$ ipython --no-banner

In [1]: import numpy as np

In [2]: np.set_printoptions(precision=2, suppress=True, linewidth=100)

In [3]: def rnd(a):
   ...:     return np.round(a, 2) + 0
   ...: 

In [4]: feats = np.loadtxt("out12.csv", delimiter=",")

In [5]: feats
Out[5]: 
array([[ 2.,  0.,  0.,  0.,  0.,  0.,  0.],
       [ 5., -4.,  0.,  0.,  0.,  0.,  0.],
       [-2.,  0.,  5.,  0.,  0.,  0.,  0.],
       [ 1.,  5., -4.,  1.,  0.,  0.,  0.],
       [-2., -4., -5., -4., -4.,  0.,  0.],
       [-4.,  2., -4., -3.,  4.,  3.,  0.],
       [-1., -2.,  0.,  1., -4.,  0., -4.]])

In [6]: vec = np.array([1, 2, 2, 2, 0, 5, 1])

In [7]: y = feats @ vec

In [8]: b, lr = np.zeros(7), 1 / np.linalg.norm(feats, 2) ** 2

In [9]: for i in range(20):
   ...:     b -= lr * feats.T @ (feats @ b - y)
   ...:     if i % 5 == 0: print(i, round(np.linalg.norm(feats @ b - y), 2))
   ...: 
0 6.5
5 3.49
10 2.63
15 2.2

In [10]: rnd(np.linalg.cond(feats))
Out[10]: np.float64(87.64)

In [11]: A = np.loadtxt("a.csv", delimiter=",")

In [12]: A
Out[12]: 
array([[ 0.,  0.,  0.,  0., -1.,  0.,  0., -1.,  0.,  0.,  0.,  0.,  0., -1.],
       [ 0.,  0.,  0.,  0., -1.,  0.,  0., -2.,  0.,  0.,  0.,  0.,  0., -1.],
       [ 0.,  0.,  0., -2.,  0.,  0.,  0.,  0., -1.,  0.,  0.,  0.,  0.,  0.],
       [-1.,  1.,  2.,  0.,  0., -1.,  0.,  0.,  0., -1.,  0.,  0.,  0.,  0.],
       [ 2.,  0.,  0.,  0.,  0.,  0.,  0.,  0.,  0.,  0.,  0.,  1., -2.,  0.],
       [ 0.,  0.,  0.,  2.,  2.,  0.,  0.,  0.,  0.,  0.,  0.,  0.,  0.,  1.],
       [-2.,  0.,  0.,  0.,  0.,  2.,  2.,  0.,  0.,  0.,  0.,  0.,  0.,  0.],
       [ 0.,  0.,  0., -2.,  0., -2.,  0.,  1.,  2., -1.,  0.,  0.,  0.,  0.],
       [ 0.,  0.,  0.,  2.,  0.,  0.,  0.,  0.,  0.,  0.,  0.,  2.,  0.,  0.],
       [ 0.,  0.,  0., -2.,  0., -2.,  0., -2.,  0.,  0., -1.,  0., -1.,  0.],
       [ 0.,  0.,  0.,  0.,  0., -1.,  0.,  0.,  0.,  0.,  0.,  0.,  0.,  0.],
       [ 0.,  0.,  2.,  0.,  0.,  0.,  0.,  0.,  0.,  0.,  0.,  0., -1.,  0.],
       [-1.,  0.,  0.,  0.,  0., -2.,  0., -2.,  0.,  0., -2.,  0.,  2.,  0.]])

In [13]: Y = np.array([[2, 0],
    ...:     [1, 2],
    ...:     [2, 0],
    ...:     [1, 1],
    ...:     [2, 0],
    ...:     [0, 1],
    ...:     [2, 2],
    ...:     [0, 1],
    ...:     [2, 1],
    ...:     [1, 1],
    ...:     [0, 0],
    ...:     [2, 0],
    ...:     [1, 2],
    ...:     [1, 2]])

In [14]: np.vstack([A, Y.T]).shape
Out[14]: (15, 14)

In [15]: np.linalg.matrix_rank(A @ Y)
Out[15]: np.int64(2)

In [16]: np.einsum("ij,ij->", A, Y)
ValueError: operands could not be broadcast together with remapped shapes [original->remapped]: (13,14)->(13,14) (14,2)->(14,2) 


In [17]: np.einsum("ik,kj->ij", A, Y)
Out[17]: 
array([[-3., -3.],
       [-3., -4.],
       [-4., -3.],
       [ 2.,  0.],
       [ 4., -4.],
       [ 7.,  4.],
       [ 0.,  6.],
       [ 1., -2.],
       [ 6.,  2.],
       [-3., -8.],
       [ 0., -1.],
       [ 3., -2.],
       [ 0.,  0.]])

In [18]: np.einsum("ij->j", A)
Out[18]: array([-2.,  1.,  4., -2.,  0., -6.,  2., -6.,  1., -2., -3.,  3., -2., -1.])

In [19]: Y = A / np.sqrt((A ** 2).mean(axis=1, keepdims=True))

In [20]: rnd(np.linalg.norm(Y, axis=1))
Out[20]: array([3.74, 3.74, 3.74, 3.74, 3.74, 3.74, 3.74, 3.74, 3.74, 3.74, 3.74, 3.74, 3.74])

In [21]: np.linalg.matrix_rank(A - A.mean(axis=1, keepdims=True))
Out[21]: np.int64(13)

In [22]: Y[7]
Out[22]: array([ 0.,  0.,  0., -2.,  0., -2.,  0.,  1.,  2., -1.,  0.,  0.,  0.,  0.])

In [23]: np.linalg.matrix_rank(Y) == np.linalg.matrix_rank(A)
Out[23]: np.True_

In [24]: rng = np.random.default_rng(9614)

In [25]: M = rng.normal(size=(12, 11))

In [26]: M = 5 * M / np.linalg.norm(M, axis=1, keepdims=True)

In [27]: rnd(M)
Out[27]: 
array([[ 0.32,  1.48, -3.1 ,  0.86, -0.92,  0.12, -2.25,  1.14, -0.69,  2.08, -0.55],
       [ 1.17, -0.24, -0.41, -0.99, -3.51, -1.12, -0.09, -1.92, -1.62,  0.87, -1.34],
       [-1.28, -0.16, -1.35,  3.08, -0.07, -0.21, -1.53, -1.4 , -0.68, -1.59,  2.17],
       [ 0.32,  2.96,  0.33, -1.35,  1.56, -2.39, -1.54, -0.45, -1.57,  0.83,  0.58],
       [-1.91,  2.93,  0.08,  0.89,  2.34,  0.38, -1.62,  0.3 ,  1.77,  0.65,  0.16],
       [-3.36, -1.18, -1.34,  1.04,  1.06,  1.17, -0.8 ,  0.61,  1.36, -1.51, -1.34],
       [ 0.03,  2.24, -1.05, -2.07, -0.8 ,  1.84, -1.  , -2.59,  1.59, -0.47, -0.37],
       [-1.24, -0.34, -3.54, -0.37, -0.39, -0.16,  0.12, -1.39,  1.78,  2.3 ,  0.31],
       [ 2.36,  0.96, -1.86,  1.34,  1.81, -0.54, -1.04,  1.39,  0.21, -0.18, -2.57],
       [-0.12,  0.37, -0.74, -0.86,  0.42,  0.4 ,  1.69, -0.52,  3.16, -2.41,  2.08],
       [-0.97,  1.18, -0.93, -2.25,  3.43, -0.6 ,  0.51, -1.03,  1.61,  0.6 , -0.57],
       [ 0.16, -0.09, -1.21, -1.98, -3.02, -2.67,  0.49, -0.13, -0.78, -1.48, -0.58]])

In [28]: O, evecs = np.linalg.qr(M[:, :7])[0], np.linalg.qr(M[:, 7:])[0]

In [29]: sigma = np.linalg.svd(O.T @ evecs, compute_uv=False)

In [30]: rnd(sigma)
Out[30]: array([1.  , 0.79, 0.58, 0.27])

In [31]: rnd(np.degrees(np.arccos(sigma.clip(0, 1))))
Out[31]: array([ 4.86, 37.69, 54.87, 74.25])

In [32]: f = np.array([-2, -1])

In [33]: rnd(np.cross(M[3, :3], M[5, :3]))
Out[33]: array([-3.59, -0.67,  9.58])

In [34]: proj = M @ np.linalg.solve(M.T @ M, M.T)

In [35]: rnd(proj @ M[:, 4])
Out[35]: array([-0.92, -3.51, -0.07,  1.56,  2.34,  1.06, -0.8 , -0.39,  1.81,  0.42,  3.43, -3.02])

In [36]: O, r_ = np.linalg.qr(M)

In [37]: rnd(np.trace(O @ O.T))
Out[37]: np.float64(11.0)

In [38]: np.allclose(r_.T @ r_, M.T @ M)
Out[38]: True

In [39]: rnd(O.T @ O)
Out[39]: 
array([[1., 0., 0., 0., 0., 0., 0., 0., 0., 0., 0.],
       [0., 1., 0., 0., 0., 0., 0., 0., 0., 0., 0.],
       [0., 0., 1., 0., 0., 0., 0., 0., 0., 0., 0.],
       [0., 0., 0., 1., 0., 0., 0., 0., 0., 0., 0.],
       [0., 0., 0., 0., 1., 0., 0., 0., 0., 0., 0.],
       [0., 0., 0., 0., 0., 1., 0., 0., 0., 0., 0.],
       [0., 0., 0., 0., 0., 0., 1., 0., 0., 0., 0.],
       [0., 0., 0., 0., 0., 0., 0., 1., 0., 0., 0.],
       [0., 0., 0., 0., 0., 0., 0., 0., 1., 0., 0.],
       [0., 0., 0., 0., 0., 0., 0., 0., 0., 1., 0.],
       [0., 0., 0., 0., 0., 0., 0., 0., 0., 0., 1.]])

In [40]: O.shape, r_.shape
Out[40]: ((12, 11), (11, 11))

In [41]: vec = np.array([1, 1, 1, -3, -2, 3, -2, -1, 1, -2, 3])

In [42]: y = M @ vec

In [43]: rnd(y)
Out[43]: 
array([ -4.82,   1.89,   0.95,  -0.59,  -1.22,  -6.25,  20.56,  -4.45, -14.22,  13.8 ,  -3.94,
         2.41])

In [44]: rnd(np.linalg.solve(M.T @ M, M.T @ y))
Out[44]: array([ 1.,  1.,  1., -3., -2.,  3., -2., -1.,  1., -2.,  3.])

In [45]: rnd(np.linalg.lstsq(M, y)[0])
Out[45]: array([ 1.,  1.,  1., -3., -2.,  3., -2., -1.,  1., -2.,  3.])

In [46]: y = y + 0.02 * rng.normal(size=12)

In [47]: rnd(y)
Out[47]: 
array([ -4.79,   1.91,   0.96,  -0.58,  -1.19,  -6.22,  20.56,  -4.41, -14.23,  13.8 ,  -3.97,
         2.4 ])

In [48]: b, *_ = np.linalg.lstsq(M, y)

In [49]: rnd(b)
Out[49]: array([ 1.01,  0.96,  1.02, -3.01, -2.01,  2.98, -2.07, -1.  ,  1.05, -1.99,  3.01])

In [50]: rnd(np.linalg.norm(y - M @ b))
Out[50]: np.float64(0.02)

In [51]: arr = np.loadtxt("w.csv", delimiter=",")

In [52]: rnd(arr)
Out[52]: 
array([[ 1.  ,  0.  ,  0.  ,  0.  ,  0.  ],
       [ 0.  , -0.99,  0.14,  0.  ,  0.  ],
       [ 0.  , -0.14, -0.99,  0.  ,  0.  ],
       [ 0.  ,  0.  ,  0.  ,  1.  ,  0.  ],
       [ 0.  ,  0.  ,  0.  ,  0.  ,  1.  ]])

In [53]: rnd(np.abs(np.linalg.eigvals(arr)).max())
Out[53]: np.float64(1.0)

In [54]: rnd(np.linalg.matrix_power(arr, 4))
Out[54]: 
array([[ 1.  ,  0.  ,  0.  ,  0.  ,  0.  ],
       [ 0.  ,  0.85, -0.53,  0.  ,  0.  ],
       [ 0.  ,  0.53,  0.85,  0.  ,  0.  ],
       [ 0.  ,  0.  ,  0.  ,  1.  ,  0.  ],
       [ 0.  ,  0.  ,  0.  ,  0.  ,  1.  ]])

In [55]: np.linalg.determinant(arr)
AttributeError: module 'numpy.linalg' has no attribute 'determinant'


In [56]: np.allclose(arr @ arr.T, arr.T @ arr)
Out[56]: True

In [57]: rnd(np.linalg.det(arr))
Out[57]: np.float64(1.0)

In [58]: rnd(arr @ arr)
Out[58]: 
array([[ 1.  ,  0.  ,  0.  ,  0.  ,  0.  ],
       [ 0.  ,  0.96, -0.28,  0.  ,  0.  ],
       [ 0.  ,  0.28,  0.96,  0.  ,  0.  ],
       [ 0.  ,  0.  ,  0.  ,  1.  ,  0.  ],
       [ 0.  ,  0.  ,  0.  ,  0.  ,  1.  ]])

In [59]: t3 = np.stack([M, -1 * M, M[::-1]])

In [60]: t3.shape
Out[60]: (3, 12, 11)

In [61]: np.linalg.matrix_rank(t3.reshape(3, -1))
Out[61]: np.int64(2)

In [62]: np.linalg.matrix_rank(t3)
Out[62]: array([11, 11, 11])

In [63]: rnd(t3.sum(axis=0))
Out[63]: 
array([[ 0.16, -0.09, -1.21, -1.98, -3.02, -2.67,  0.49, -0.13, -0.78, -1.48, -0.58],
       [-0.97,  1.18, -0.93, -2.25,  3.43, -0.6 ,  0.51, -1.03,  1.61,  0.6 , -0.57],
       [-0.12,  0.37, -0.74, -0.86,  0.42,  0.4 ,  1.69, -0.52,  3.16, -2.41,  2.08],
       [ 2.36,  0.96, -1.86,  1.34,  1.81, -0.54, -1.04,  1.39,  0.21, -0.18, -2.57],
       [-1.24, -0.34, -3.54, -0.37, -0.39, -0.16,  0.12, -1.39,  1.78,  2.3 ,  0.31],
       [ 0.03,  2.24, -1.05, -2.07, -0.8 ,  1.84, -1.  , -2.59,  1.59, -0.47, -0.37],
       [-3.36, -1.18, -1.34,  1.04,  1.06,  1.17, -0.8 ,  0.61,  1.36, -1.51, -1.34],
       [-1.91,  2.93,  0.08,  0.89,  2.34,  0.38, -1.62,  0.3 ,  1.77,  0.65,  0.16],
       [ 0.32,  2.96,  0.33, -1.35,  1.56, -2.39, -1.54, -0.45, -1.57,  0.83,  0.58],
       [-1.28, -0.16, -1.35,  3.08, -0.07, -0.21, -1.53, -1.4 , -0.68, -1.59,  2.17],
       [ 1.17, -0.24, -0.41, -0.99, -3.51, -1.12, -0.09, -1.92, -1.62,  0.87, -1.34],
       [ 0.32,  1.48, -3.1 ,  0.86, -0.92,  0.12, -2.25,  1.14, -0.69,  2.08, -0.55]])

In [64]: rnd(np.linalg.norm(t3, axis=(1, 2)))
Out[64]: array([17.32, 17.32, 17.32])

In [65]: K = np.load("dump.npy")

In [66]: K
Out[66]: 
array([[ 1, -1, -1,  1,  1, -1, -1,  1],
       [ 1,  1, -1, -1, -1, -1,  1,  1],
       [ 1,  1, -1, -1,  1,  1, -1, -1],
       [ 1,  1,  1,  1,  1,  1,  1,  1],
       [ 1, -1, -1,  1, -1,  1,  1, -1],
       [ 1,  1,  1,  1, -1, -1, -1, -1],
       [ 1, -1,  1, -1, -1,  1, -1,  1],
       [ 1, -1,  1, -1,  1, -1,  1, -1]])

In [67]: t3 = np.stack([K, -1 * K, K[::-1]])

In [68]: np.linalg.matrix_rank(t3.reshape(3, -1))
Out[68]: np.int64(2)

In [69]: np.einsum("bij,cij->bc", t3, t3)
Out[69]: 
array([[ 64, -64,   0],
       [-64,  64,   0],
       [  0,   0,  64]])

In [70]: np.linalg.matrix_rank(t3)
Out[70]: array([8, 8, 8])

In [71]: (t3 @ K.T).shape
Out[71]: (3, 8, 8)

In [72]: rnd(np.linalg.norm(t3, axis=(1, 2)))
Out[72]: array([8., 8., 8.])

In [73]: t3.sum(axis=0)
Out[73]: 
array([[ 1, -1,  1, -1,  1, -1,  1, -1],
       [ 1, -1,  1, -1, -1,  1, -1,  1],
       [ 1,  1,  1,  1, -1, -1, -1, -1],
       [ 1, -1, -1,  1, -1,  1,  1, -1],
       [ 1,  1,  1,  1,  1,  1,  1,  1],
       [ 1,  1, -1, -1,  1,  1, -1, -1],
       [ 1,  1, -1, -1, -1, -1,  1,  1],
       [ 1, -1, -1,  1,  1, -1, -1,  1]])

In [74]: proj = np.triu(np.array([[3, 3, 1, 2, 3],
    ...:     [0, 2, 1, 0, 1],
    ...:     [0, 2, 3, 2, 3],
    ...:     [0, 1, 2, 2, 2],
    ...:     [3, 2, 3, 2, 1]]), 1) + np.eye(5)

In [75]: Y = proj @ arr @ np.linalg.inv(proj)

In [76]: rnd(Y)
Out[76]: 
array([[ 1.  , -6.11,  4.54, -9.07, 10.65],
       [ 0.  , -1.13,  0.28, -0.56,  2.41],
       [ 0.  , -0.14, -0.85,  3.7 , -1.71],
       [ 0.  ,  0.  ,  0.  ,  1.  ,  0.  ],
       [ 0.  ,  0.  ,  0.  ,  0.  ,  1.  ]])

In [77]: rnd(np.linalg.det(Y))
Out[77]: np.float64(1.0)

In [78]: rnd(proj @ arr - arr @ proj)
Out[78]: 
array([[ 0.  , -6.11, -1.57,  0.  ,  0.  ],
       [ 0.  , -0.14,  0.  , -0.28,  1.57],
       [ 0.  ,  0.  ,  0.14,  3.98,  6.11],
       [ 0.  ,  0.  ,  0.  ,  0.  ,  0.  ],
       [ 0.  ,  0.  ,  0.  ,  0.  ,  0.  ]])

In [79]: rnd(np.poly(Y))
Out[79]: array([ 1.  , -1.02, -1.94,  1.94,  1.02, -1.  ])

In [80]: F = np.diag(np.array([-3, 1, -3, 3, -3, 1, -3, 2, 2, 1, -1, 0, 2, 0, 2]))

In [81]: F
Out[81]: 
array([[-3,  0,  0,  0,  0,  0,  0,  0,  0,  0,  0,  0,  0,  0,  0],
       [ 0,  1,  0,  0,  0,  0,  0,  0,  0,  0,  0,  0,  0,  0,  0],
       [ 0,  0, -3,  0,  0,  0,  0,  0,  0,  0,  0,  0,  0,  0,  0],
       [ 0,  0,  0,  3,  0,  0,  0,  0,  0,  0,  0,  0,  0,  0,  0],
       [ 0,  0,  0,  0, -3,  0,  0,  0,  0,  0,  0,  0,  0,  0,  0],
       [ 0,  0,  0,  0,  0,  1,  0,  0,  0,  0,  0,  0,  0,  0,  0],
       [ 0,  0,  0,  0,  0,  0, -3,  0,  0,  0,  0,  0,  0,  0,  0],
       [ 0,  0,  0,  0,  0,  0,  0,  2,  0,  0,  0,  0,  0,  0,  0],
       [ 0,  0,  0,  0,  0,  0,  0,  0,  2,  0,  0,  0,  0,  0,  0],
       [ 0,  0,  0,  0,  0,  0,  0,  0,  0,  1,  0,  0,  0,  0,  0],
       [ 0,  0,  0,  0,  0,  0,  0,  0,  0,  0, -1,  0,  0,  0,  0],
       [ 0,  0,  0,  0,  0,  0,  0,  0,  0,  0,  0,  0,  0,  0,  0],
       [ 0,  0,  0,  0,  0,  0,  0,  0,  0,  0,  0,  0,  2,  0,  0],
       [ 0,  0,  0,  0,  0,  0,  0,  0,  0,  0,  0,  0,  0,  0,  0],
       [ 0,  0,  0,  0,  0,  0,  0,  0,  0,  0,  0,  0,  0,  0,  2]])

In [82]: rnd(np.trace(np.linalg.pinv(F) @ F))
Out[82]: np.float64(13.0)

In [83]: np.allclose(F[:-1].T @ np.linalg.lstsq(F[:-1].T, F[-1])[0], F[-1])
Out[83]: False
